% python3 -q
>>> import numpy as np
>>> import numpy.linalg as la
>>> np.set_printoptions(suppress=True, linewidth=140)
>>> E = np.load("x.npy")
>>> E
array([[ 5, -4, -4,  1, -1,  0,  4, -2],
       [-3, -2, -3, -5, -4,  1,  5,  3],
       [-5,  4,  4, -2, -4,  5,  4, -3],
       [-5, -5, -5,  0, -4,  3,  3, -2],
       [-5,  3,  2, -5, -2,  0, -4,  0],
       [ 4, -1, -2, -1, -3, -3,  2,  3],
       [ 4,  0, -4, -1, -2,  3,  2,  0],
       [ 3, -4, -1,  5,  3,  5,  0, -5]])
>>> W1 = np.array([[-3, 0],
...     [0, -3],
...     [3, 1],
...     [-2, 1],
...     [-3, 1],
...     [2, -3],
...     [0, -2],
...     [2, -3]])
>>> beta = np.array([2, 3])
>>> act = np.maximum(E @ W1 + beta, 0)
>>> la.matrix_rank(act)
np.int64(2)
>>> (act > 0).astype(int)
array([[0, 1],
       [1, 0],
       [1, 0],
       [1, 0],
       [1, 0],
       [0, 0],
       [0, 0],
       [0, 1]])
>>> W2 = np.array([[1, 1], [2, 0]])
>>> print(act @ W2)
[[18  0]
 [32 32]
 [49 49]
 [16 16]
 [39 39]
 [ 0  0]
 [ 0  0]
 [44  0]]
>>> print((act @ W2).round(6).argmax(axis=1))
[0 0 0 0 0 0 0 0]
>>> rng = np.random.default_rng(465653)
>>> lab = rng.permutation(8)
>>> lab
array([7, 4, 2, 1, 5, 0, 6, 3])
>>> M2 = E[lab][:, lab]
>>> print(M2)
[[-5  3 -1 -4  5  3  0  5]
 [ 0 -2  2  3  0 -5 -4 -5]
 [-3 -4  4  4  5 -5  4 -2]
 [ 3 -4 -3 -2  1 -3  5 -5]
 [ 3 -3 -2 -1 -3  4  2 -1]
 [-2 -1 -4 -4  0  5  4  1]
 [ 0 -2 -4  0  3  4  2 -1]
 [-2 -4 -5 -5  3 -5  3  0]]
>>> X = np.loadtxt("w.csv", delimiter=",")
>>> X
array([[ 0., 18.,  2.,  5.,  0.],
       [ 0.,  0.,  5., 17.,  0.],
       [ 7.,  0., 10., 10.,  7.],
       [ 0.,  0.,  4., 16.,  0.],
       [ 5.,  0.,  6., 18.,  0.],
       [ 0.,  0.,  3., 12.,  0.],
       [ 0., 15.,  0., 13.,  0.],
       [ 0.,  9.,  0., 15.,  0.],
       [ 0.,  6., 13., 10.,  0.],
       [ 0., 16.,  0.,  7.,  0.],
       [ 4.,  0.,  7., 16.,  0.],
       [ 0.,  1.,  0., 15.,  0.],
       [ 0.,  0., 15., 12.,  0.],
       [ 0.,  5.,  1., 10.,  0.],
       [ 0., 12.,  1.,  7.,  0.],
       [ 0., 10., 10., 10.,  0.],
       [12.,  0.,  8.,  2.,  7.],
       [ 0., 12.,  1.,  7.,  0.],
       [ 0.,  9.,  5., 11.,  0.],
       [ 0.,  3.,  8.,  8.,  0.],
       [ 0.,  4.,  9.,  0.,  0.]])
>>> M2 = np.array([[-1, -3], [0, 1], [-2, 1], [0, -1], [-1, -3]])
>>> print(np.einsum("ik,kj->ji", X, M2))
[[ -4. -10. -34.  -8. -17.  -6.   0.   0. -26.   0. -18.   0. -30.  -2.  -2. -20. -35.  -2. -10. -16. -18.]
 [ 15. -12. -42. -12. -27.  -9.   2.  -6.   9.   9. -21. -14.   3.  -4.   6.  10. -51.   6.   3.   3.  13.]]
>>> np.einsum("ik,kj->ij", X, M2)
array([[ -4.,  15.],
       [-10., -12.],
       [-34., -42.],
       [ -8., -12.],
       [-17., -27.],
       [ -6.,  -9.],
       [  0.,   2.],
       [  0.,  -6.],
       [-26.,   9.],
       [  0.,   9.],
       [-18., -21.],
       [  0., -14.],
       [-30.,   3.],
       [ -2.,  -4.],
       [ -2.,   6.],
       [-20.,  10.],
       [-35., -51.],
       [ -2.,   6.],
       [-10.,   3.],
       [-16.,   3.],
       [-18.,  13.]])
>>> M2.T @ X.T
array([[ -4., -10., -34.,  -8., -17.,  -6.,   0.,   0., -26.,   0., -18.,   0., -30.,  -2.,  -2., -20., -35.,  -2., -10., -16., -18.],
       [ 15., -12., -42., -12., -27.,  -9.,   2.,  -6.,   9.,   9., -21., -14.,   3.,  -4.,   6.,  10., -51.,   6.,   3.,   3.,  13.]])
>>> print(np.einsum("ij->j", X))
[ 28. 120. 108. 221.  14.]
>>> la.matrix_rank(np.vstack([X, M2.T]))
np.int64(5)
>>> la.matrix_rank(X @ M2)
np.int64(2)
>>> M2 = np.c_[X[:, :1] @ np.array([[5]]), np.array([0, -4, 2, 3, 2, 0, -5, -2, -5, 0, -5, 2, 0, 0, 3, 0, 1, -1, 5, 4, -2])]
>>> M2
array([[ 0.,  0.],
       [ 0., -4.],
       [35.,  2.],
       [ 0.,  3.],
       [25.,  2.],
       [ 0.,  0.],
       [ 0., -5.],
       [ 0., -2.],
       [ 0., -5.],
       [ 0.,  0.],
       [20., -5.],
       [ 0.,  2.],
       [ 0.,  0.],
       [ 0.,  0.],
       [ 0.,  3.],
       [ 0.,  0.],
       [60.,  1.],
       [ 0., -1.],
       [ 0.,  5.],
       [ 0.,  4.],
       [ 0., -2.]])
>>> print(np.round(la.lstsq(X, M2[:, 0])[0], 2) + 0)
[5. 0. 0. 0. 0.]
>>> np.round(la.norm(la.qr(X)[0].T @ M2, axis=0) ** 2 / ((M2 ** 2).sum(axis=0) + 1e-12), 2)
array([1.  , 0.06])
>>> Q, _ = la.qr(np.array([[0.5, -0.5, -1.6, 0.6],
...     [-0.3, -0.5, -0.6, -1.0],
...     [-0.6, 1.0, -1.2, 1.9],
...     [0.4, 0.9, -1.2, 2.7]]))
>>> mat = Q[:, :3]
>>> mat.round(2)
array([[-0.54, -0.2 , -0.71],
       [ 0.32, -0.42, -0.51],
       [ 0.65,  0.52, -0.45],
       [-0.43,  0.72, -0.17]])
>>> # columns are unit length and at right angles
>>> np.round(la.pinv(mat), 2)
array([[-0.54,  0.32,  0.65, -0.43],
       [-0.2 , -0.42,  0.52,  0.72],
       [-0.71, -0.51, -0.45, -0.17]])
>>> print(np.round(la.norm(mat, axis=0), 2))
[1. 1. 1.]
>>> print(np.round(mat.T @ mat, 2) + 0)
[[1. 0. 0.]
 [0. 1. 0.]
 [0. 0. 1.]]
>>> np.round(mat @ mat.T, 2)
array([[ 0.84,  0.27, -0.13,  0.21],
       [ 0.27,  0.54,  0.22, -0.35],
       [-0.13,  0.22,  0.89,  0.17],
       [ 0.21, -0.35,  0.17,  0.73]])
>>> round(mat[:, 0] @ mat[:, 1], 2)
np.float64(0.0)
>>> Q, r_ = la.qr(mat)
>>> np.round(np.abs(np.diag(r_)), 2)
array([1., 1., 1.])
>>> print(Q.shape, r_.shape)
(4, 3) (3, 3)
>>> Q.round(2)
array([[-0.54, -0.2 , -0.71],
       [ 0.32, -0.42, -0.51],
       [ 0.65,  0.52, -0.45],
       [-0.43,  0.72, -0.17]])
>>> sig = 3 * 0.9 ** np.arange(7)
>>> Q, _ = la.qr(np.array([[1.0, -2.3, -0.8, 1.1, -1.4, 0.5, -1.4],
...     [0.3, -0.7, -1.1, 1.4, -0.9, 1.2, -0.5],
...     [0.9, -1.6, -0.2, -0.7, -1.1, 0.2, -0.1],
...     [0.9, -1.1, -0.2, -1.0, -0.6, -0.4, 1.3],
...     [-0.7, -1.3, 1.1, -0.8, 1.3, 0.9, 0.2],
...     [2.3, 1.5, -1.6, -0.2, 0.0, 1.6, -1.2],
...     [0.4, -0.1, 0.2, -0.8, -1.8, -0.1, 1.1]]))
>>> J = rng.normal(size=(24, 7)) * sig @ Q
>>> J.round(2)
array([[-3.4 ,  1.13,  3.37,  4.28, -0.6 ,  1.15, -1.51],
       [-1.51,  0.33,  2.02, -2.47,  3.23, -1.14, -2.39],
       [-0.04,  3.76,  4.78, -1.09, -0.42, -0.91, -0.41],
       [-0.27, -3.6 , -2.07,  3.45, -1.95,  1.3 ,  1.05],
       [-0.12,  0.13,  1.98, -5.15, -0.98, -0.82,  0.5 ],
       [ 0.66,  0.23, -3.97, -0.34, -2.77, -1.54,  1.86],
       [-2.09, -3.8 ,  0.71,  0.37,  0.87, -0.98,  1.23],
       [-0.76, -0.75,  1.67, -0.87,  0.07,  0.21,  0.55],
       [-2.26, -4.22,  3.43, -0.48, -1.68, -3.59, -3.31],
       [ 2.19,  3.34, -2.54, -2.54, -3.31,  1.28,  0.87],
       [-1.05,  0.73, -3.07, -0.71,  0.72,  1.21, -1.18],
       [-1.31,  4.07, -0.59,  0.25,  2.32, -0.07,  2.05],
       [ 0.32,  1.75, -1.31, -3.  , -1.37, -1.81, -2.05],
       [-0.98, -3.34, -1.03, -7.99,  0.05, -0.39, -2.84],
       [-2.43, -4.62, -1.39,  4.77, -2.46,  1.1 ,  2.36],
       [ 4.38, -3.91, -1.46,  1.3 ,  0.74,  1.7 , -1.02],
       [ 3.06, -1.38,  0.16,  2.21,  1.44,  0.75, -3.85],
       [ 0.1 ,  0.33, -1.82,  0.88, -1.19,  2.27, -1.18],
       [ 0.84,  1.77,  1.29, -2.77,  1.72, -3.08, -2.95],
       [ 1.98, -2.35, -2.65, -2.46, -3.47, -0.79,  0.74],
       [ 3.91, -1.8 , -2.45, -3.02,  2.38, -3.16, -1.62],
       [-0.17,  0.26, -0.7 ,  1.99,  2.42, -0.2 , -0.06],
       [-0.65,  0.15, -2.55, -4.98, -2.82, -2.64, -2.63],
       [-1.56, -0.98,  1.99, -1.41,  1.45,  6.53, -0.62]])
>>> np.round(J.sum(axis=0), 2)
array([ -1.18, -12.77,  -6.22, -19.78,  -5.61,  -3.64, -16.39])
>>> la.matrix_rank(J)
np.int64(7)
>>> np.count_nonzero(J)
np.int64(168)
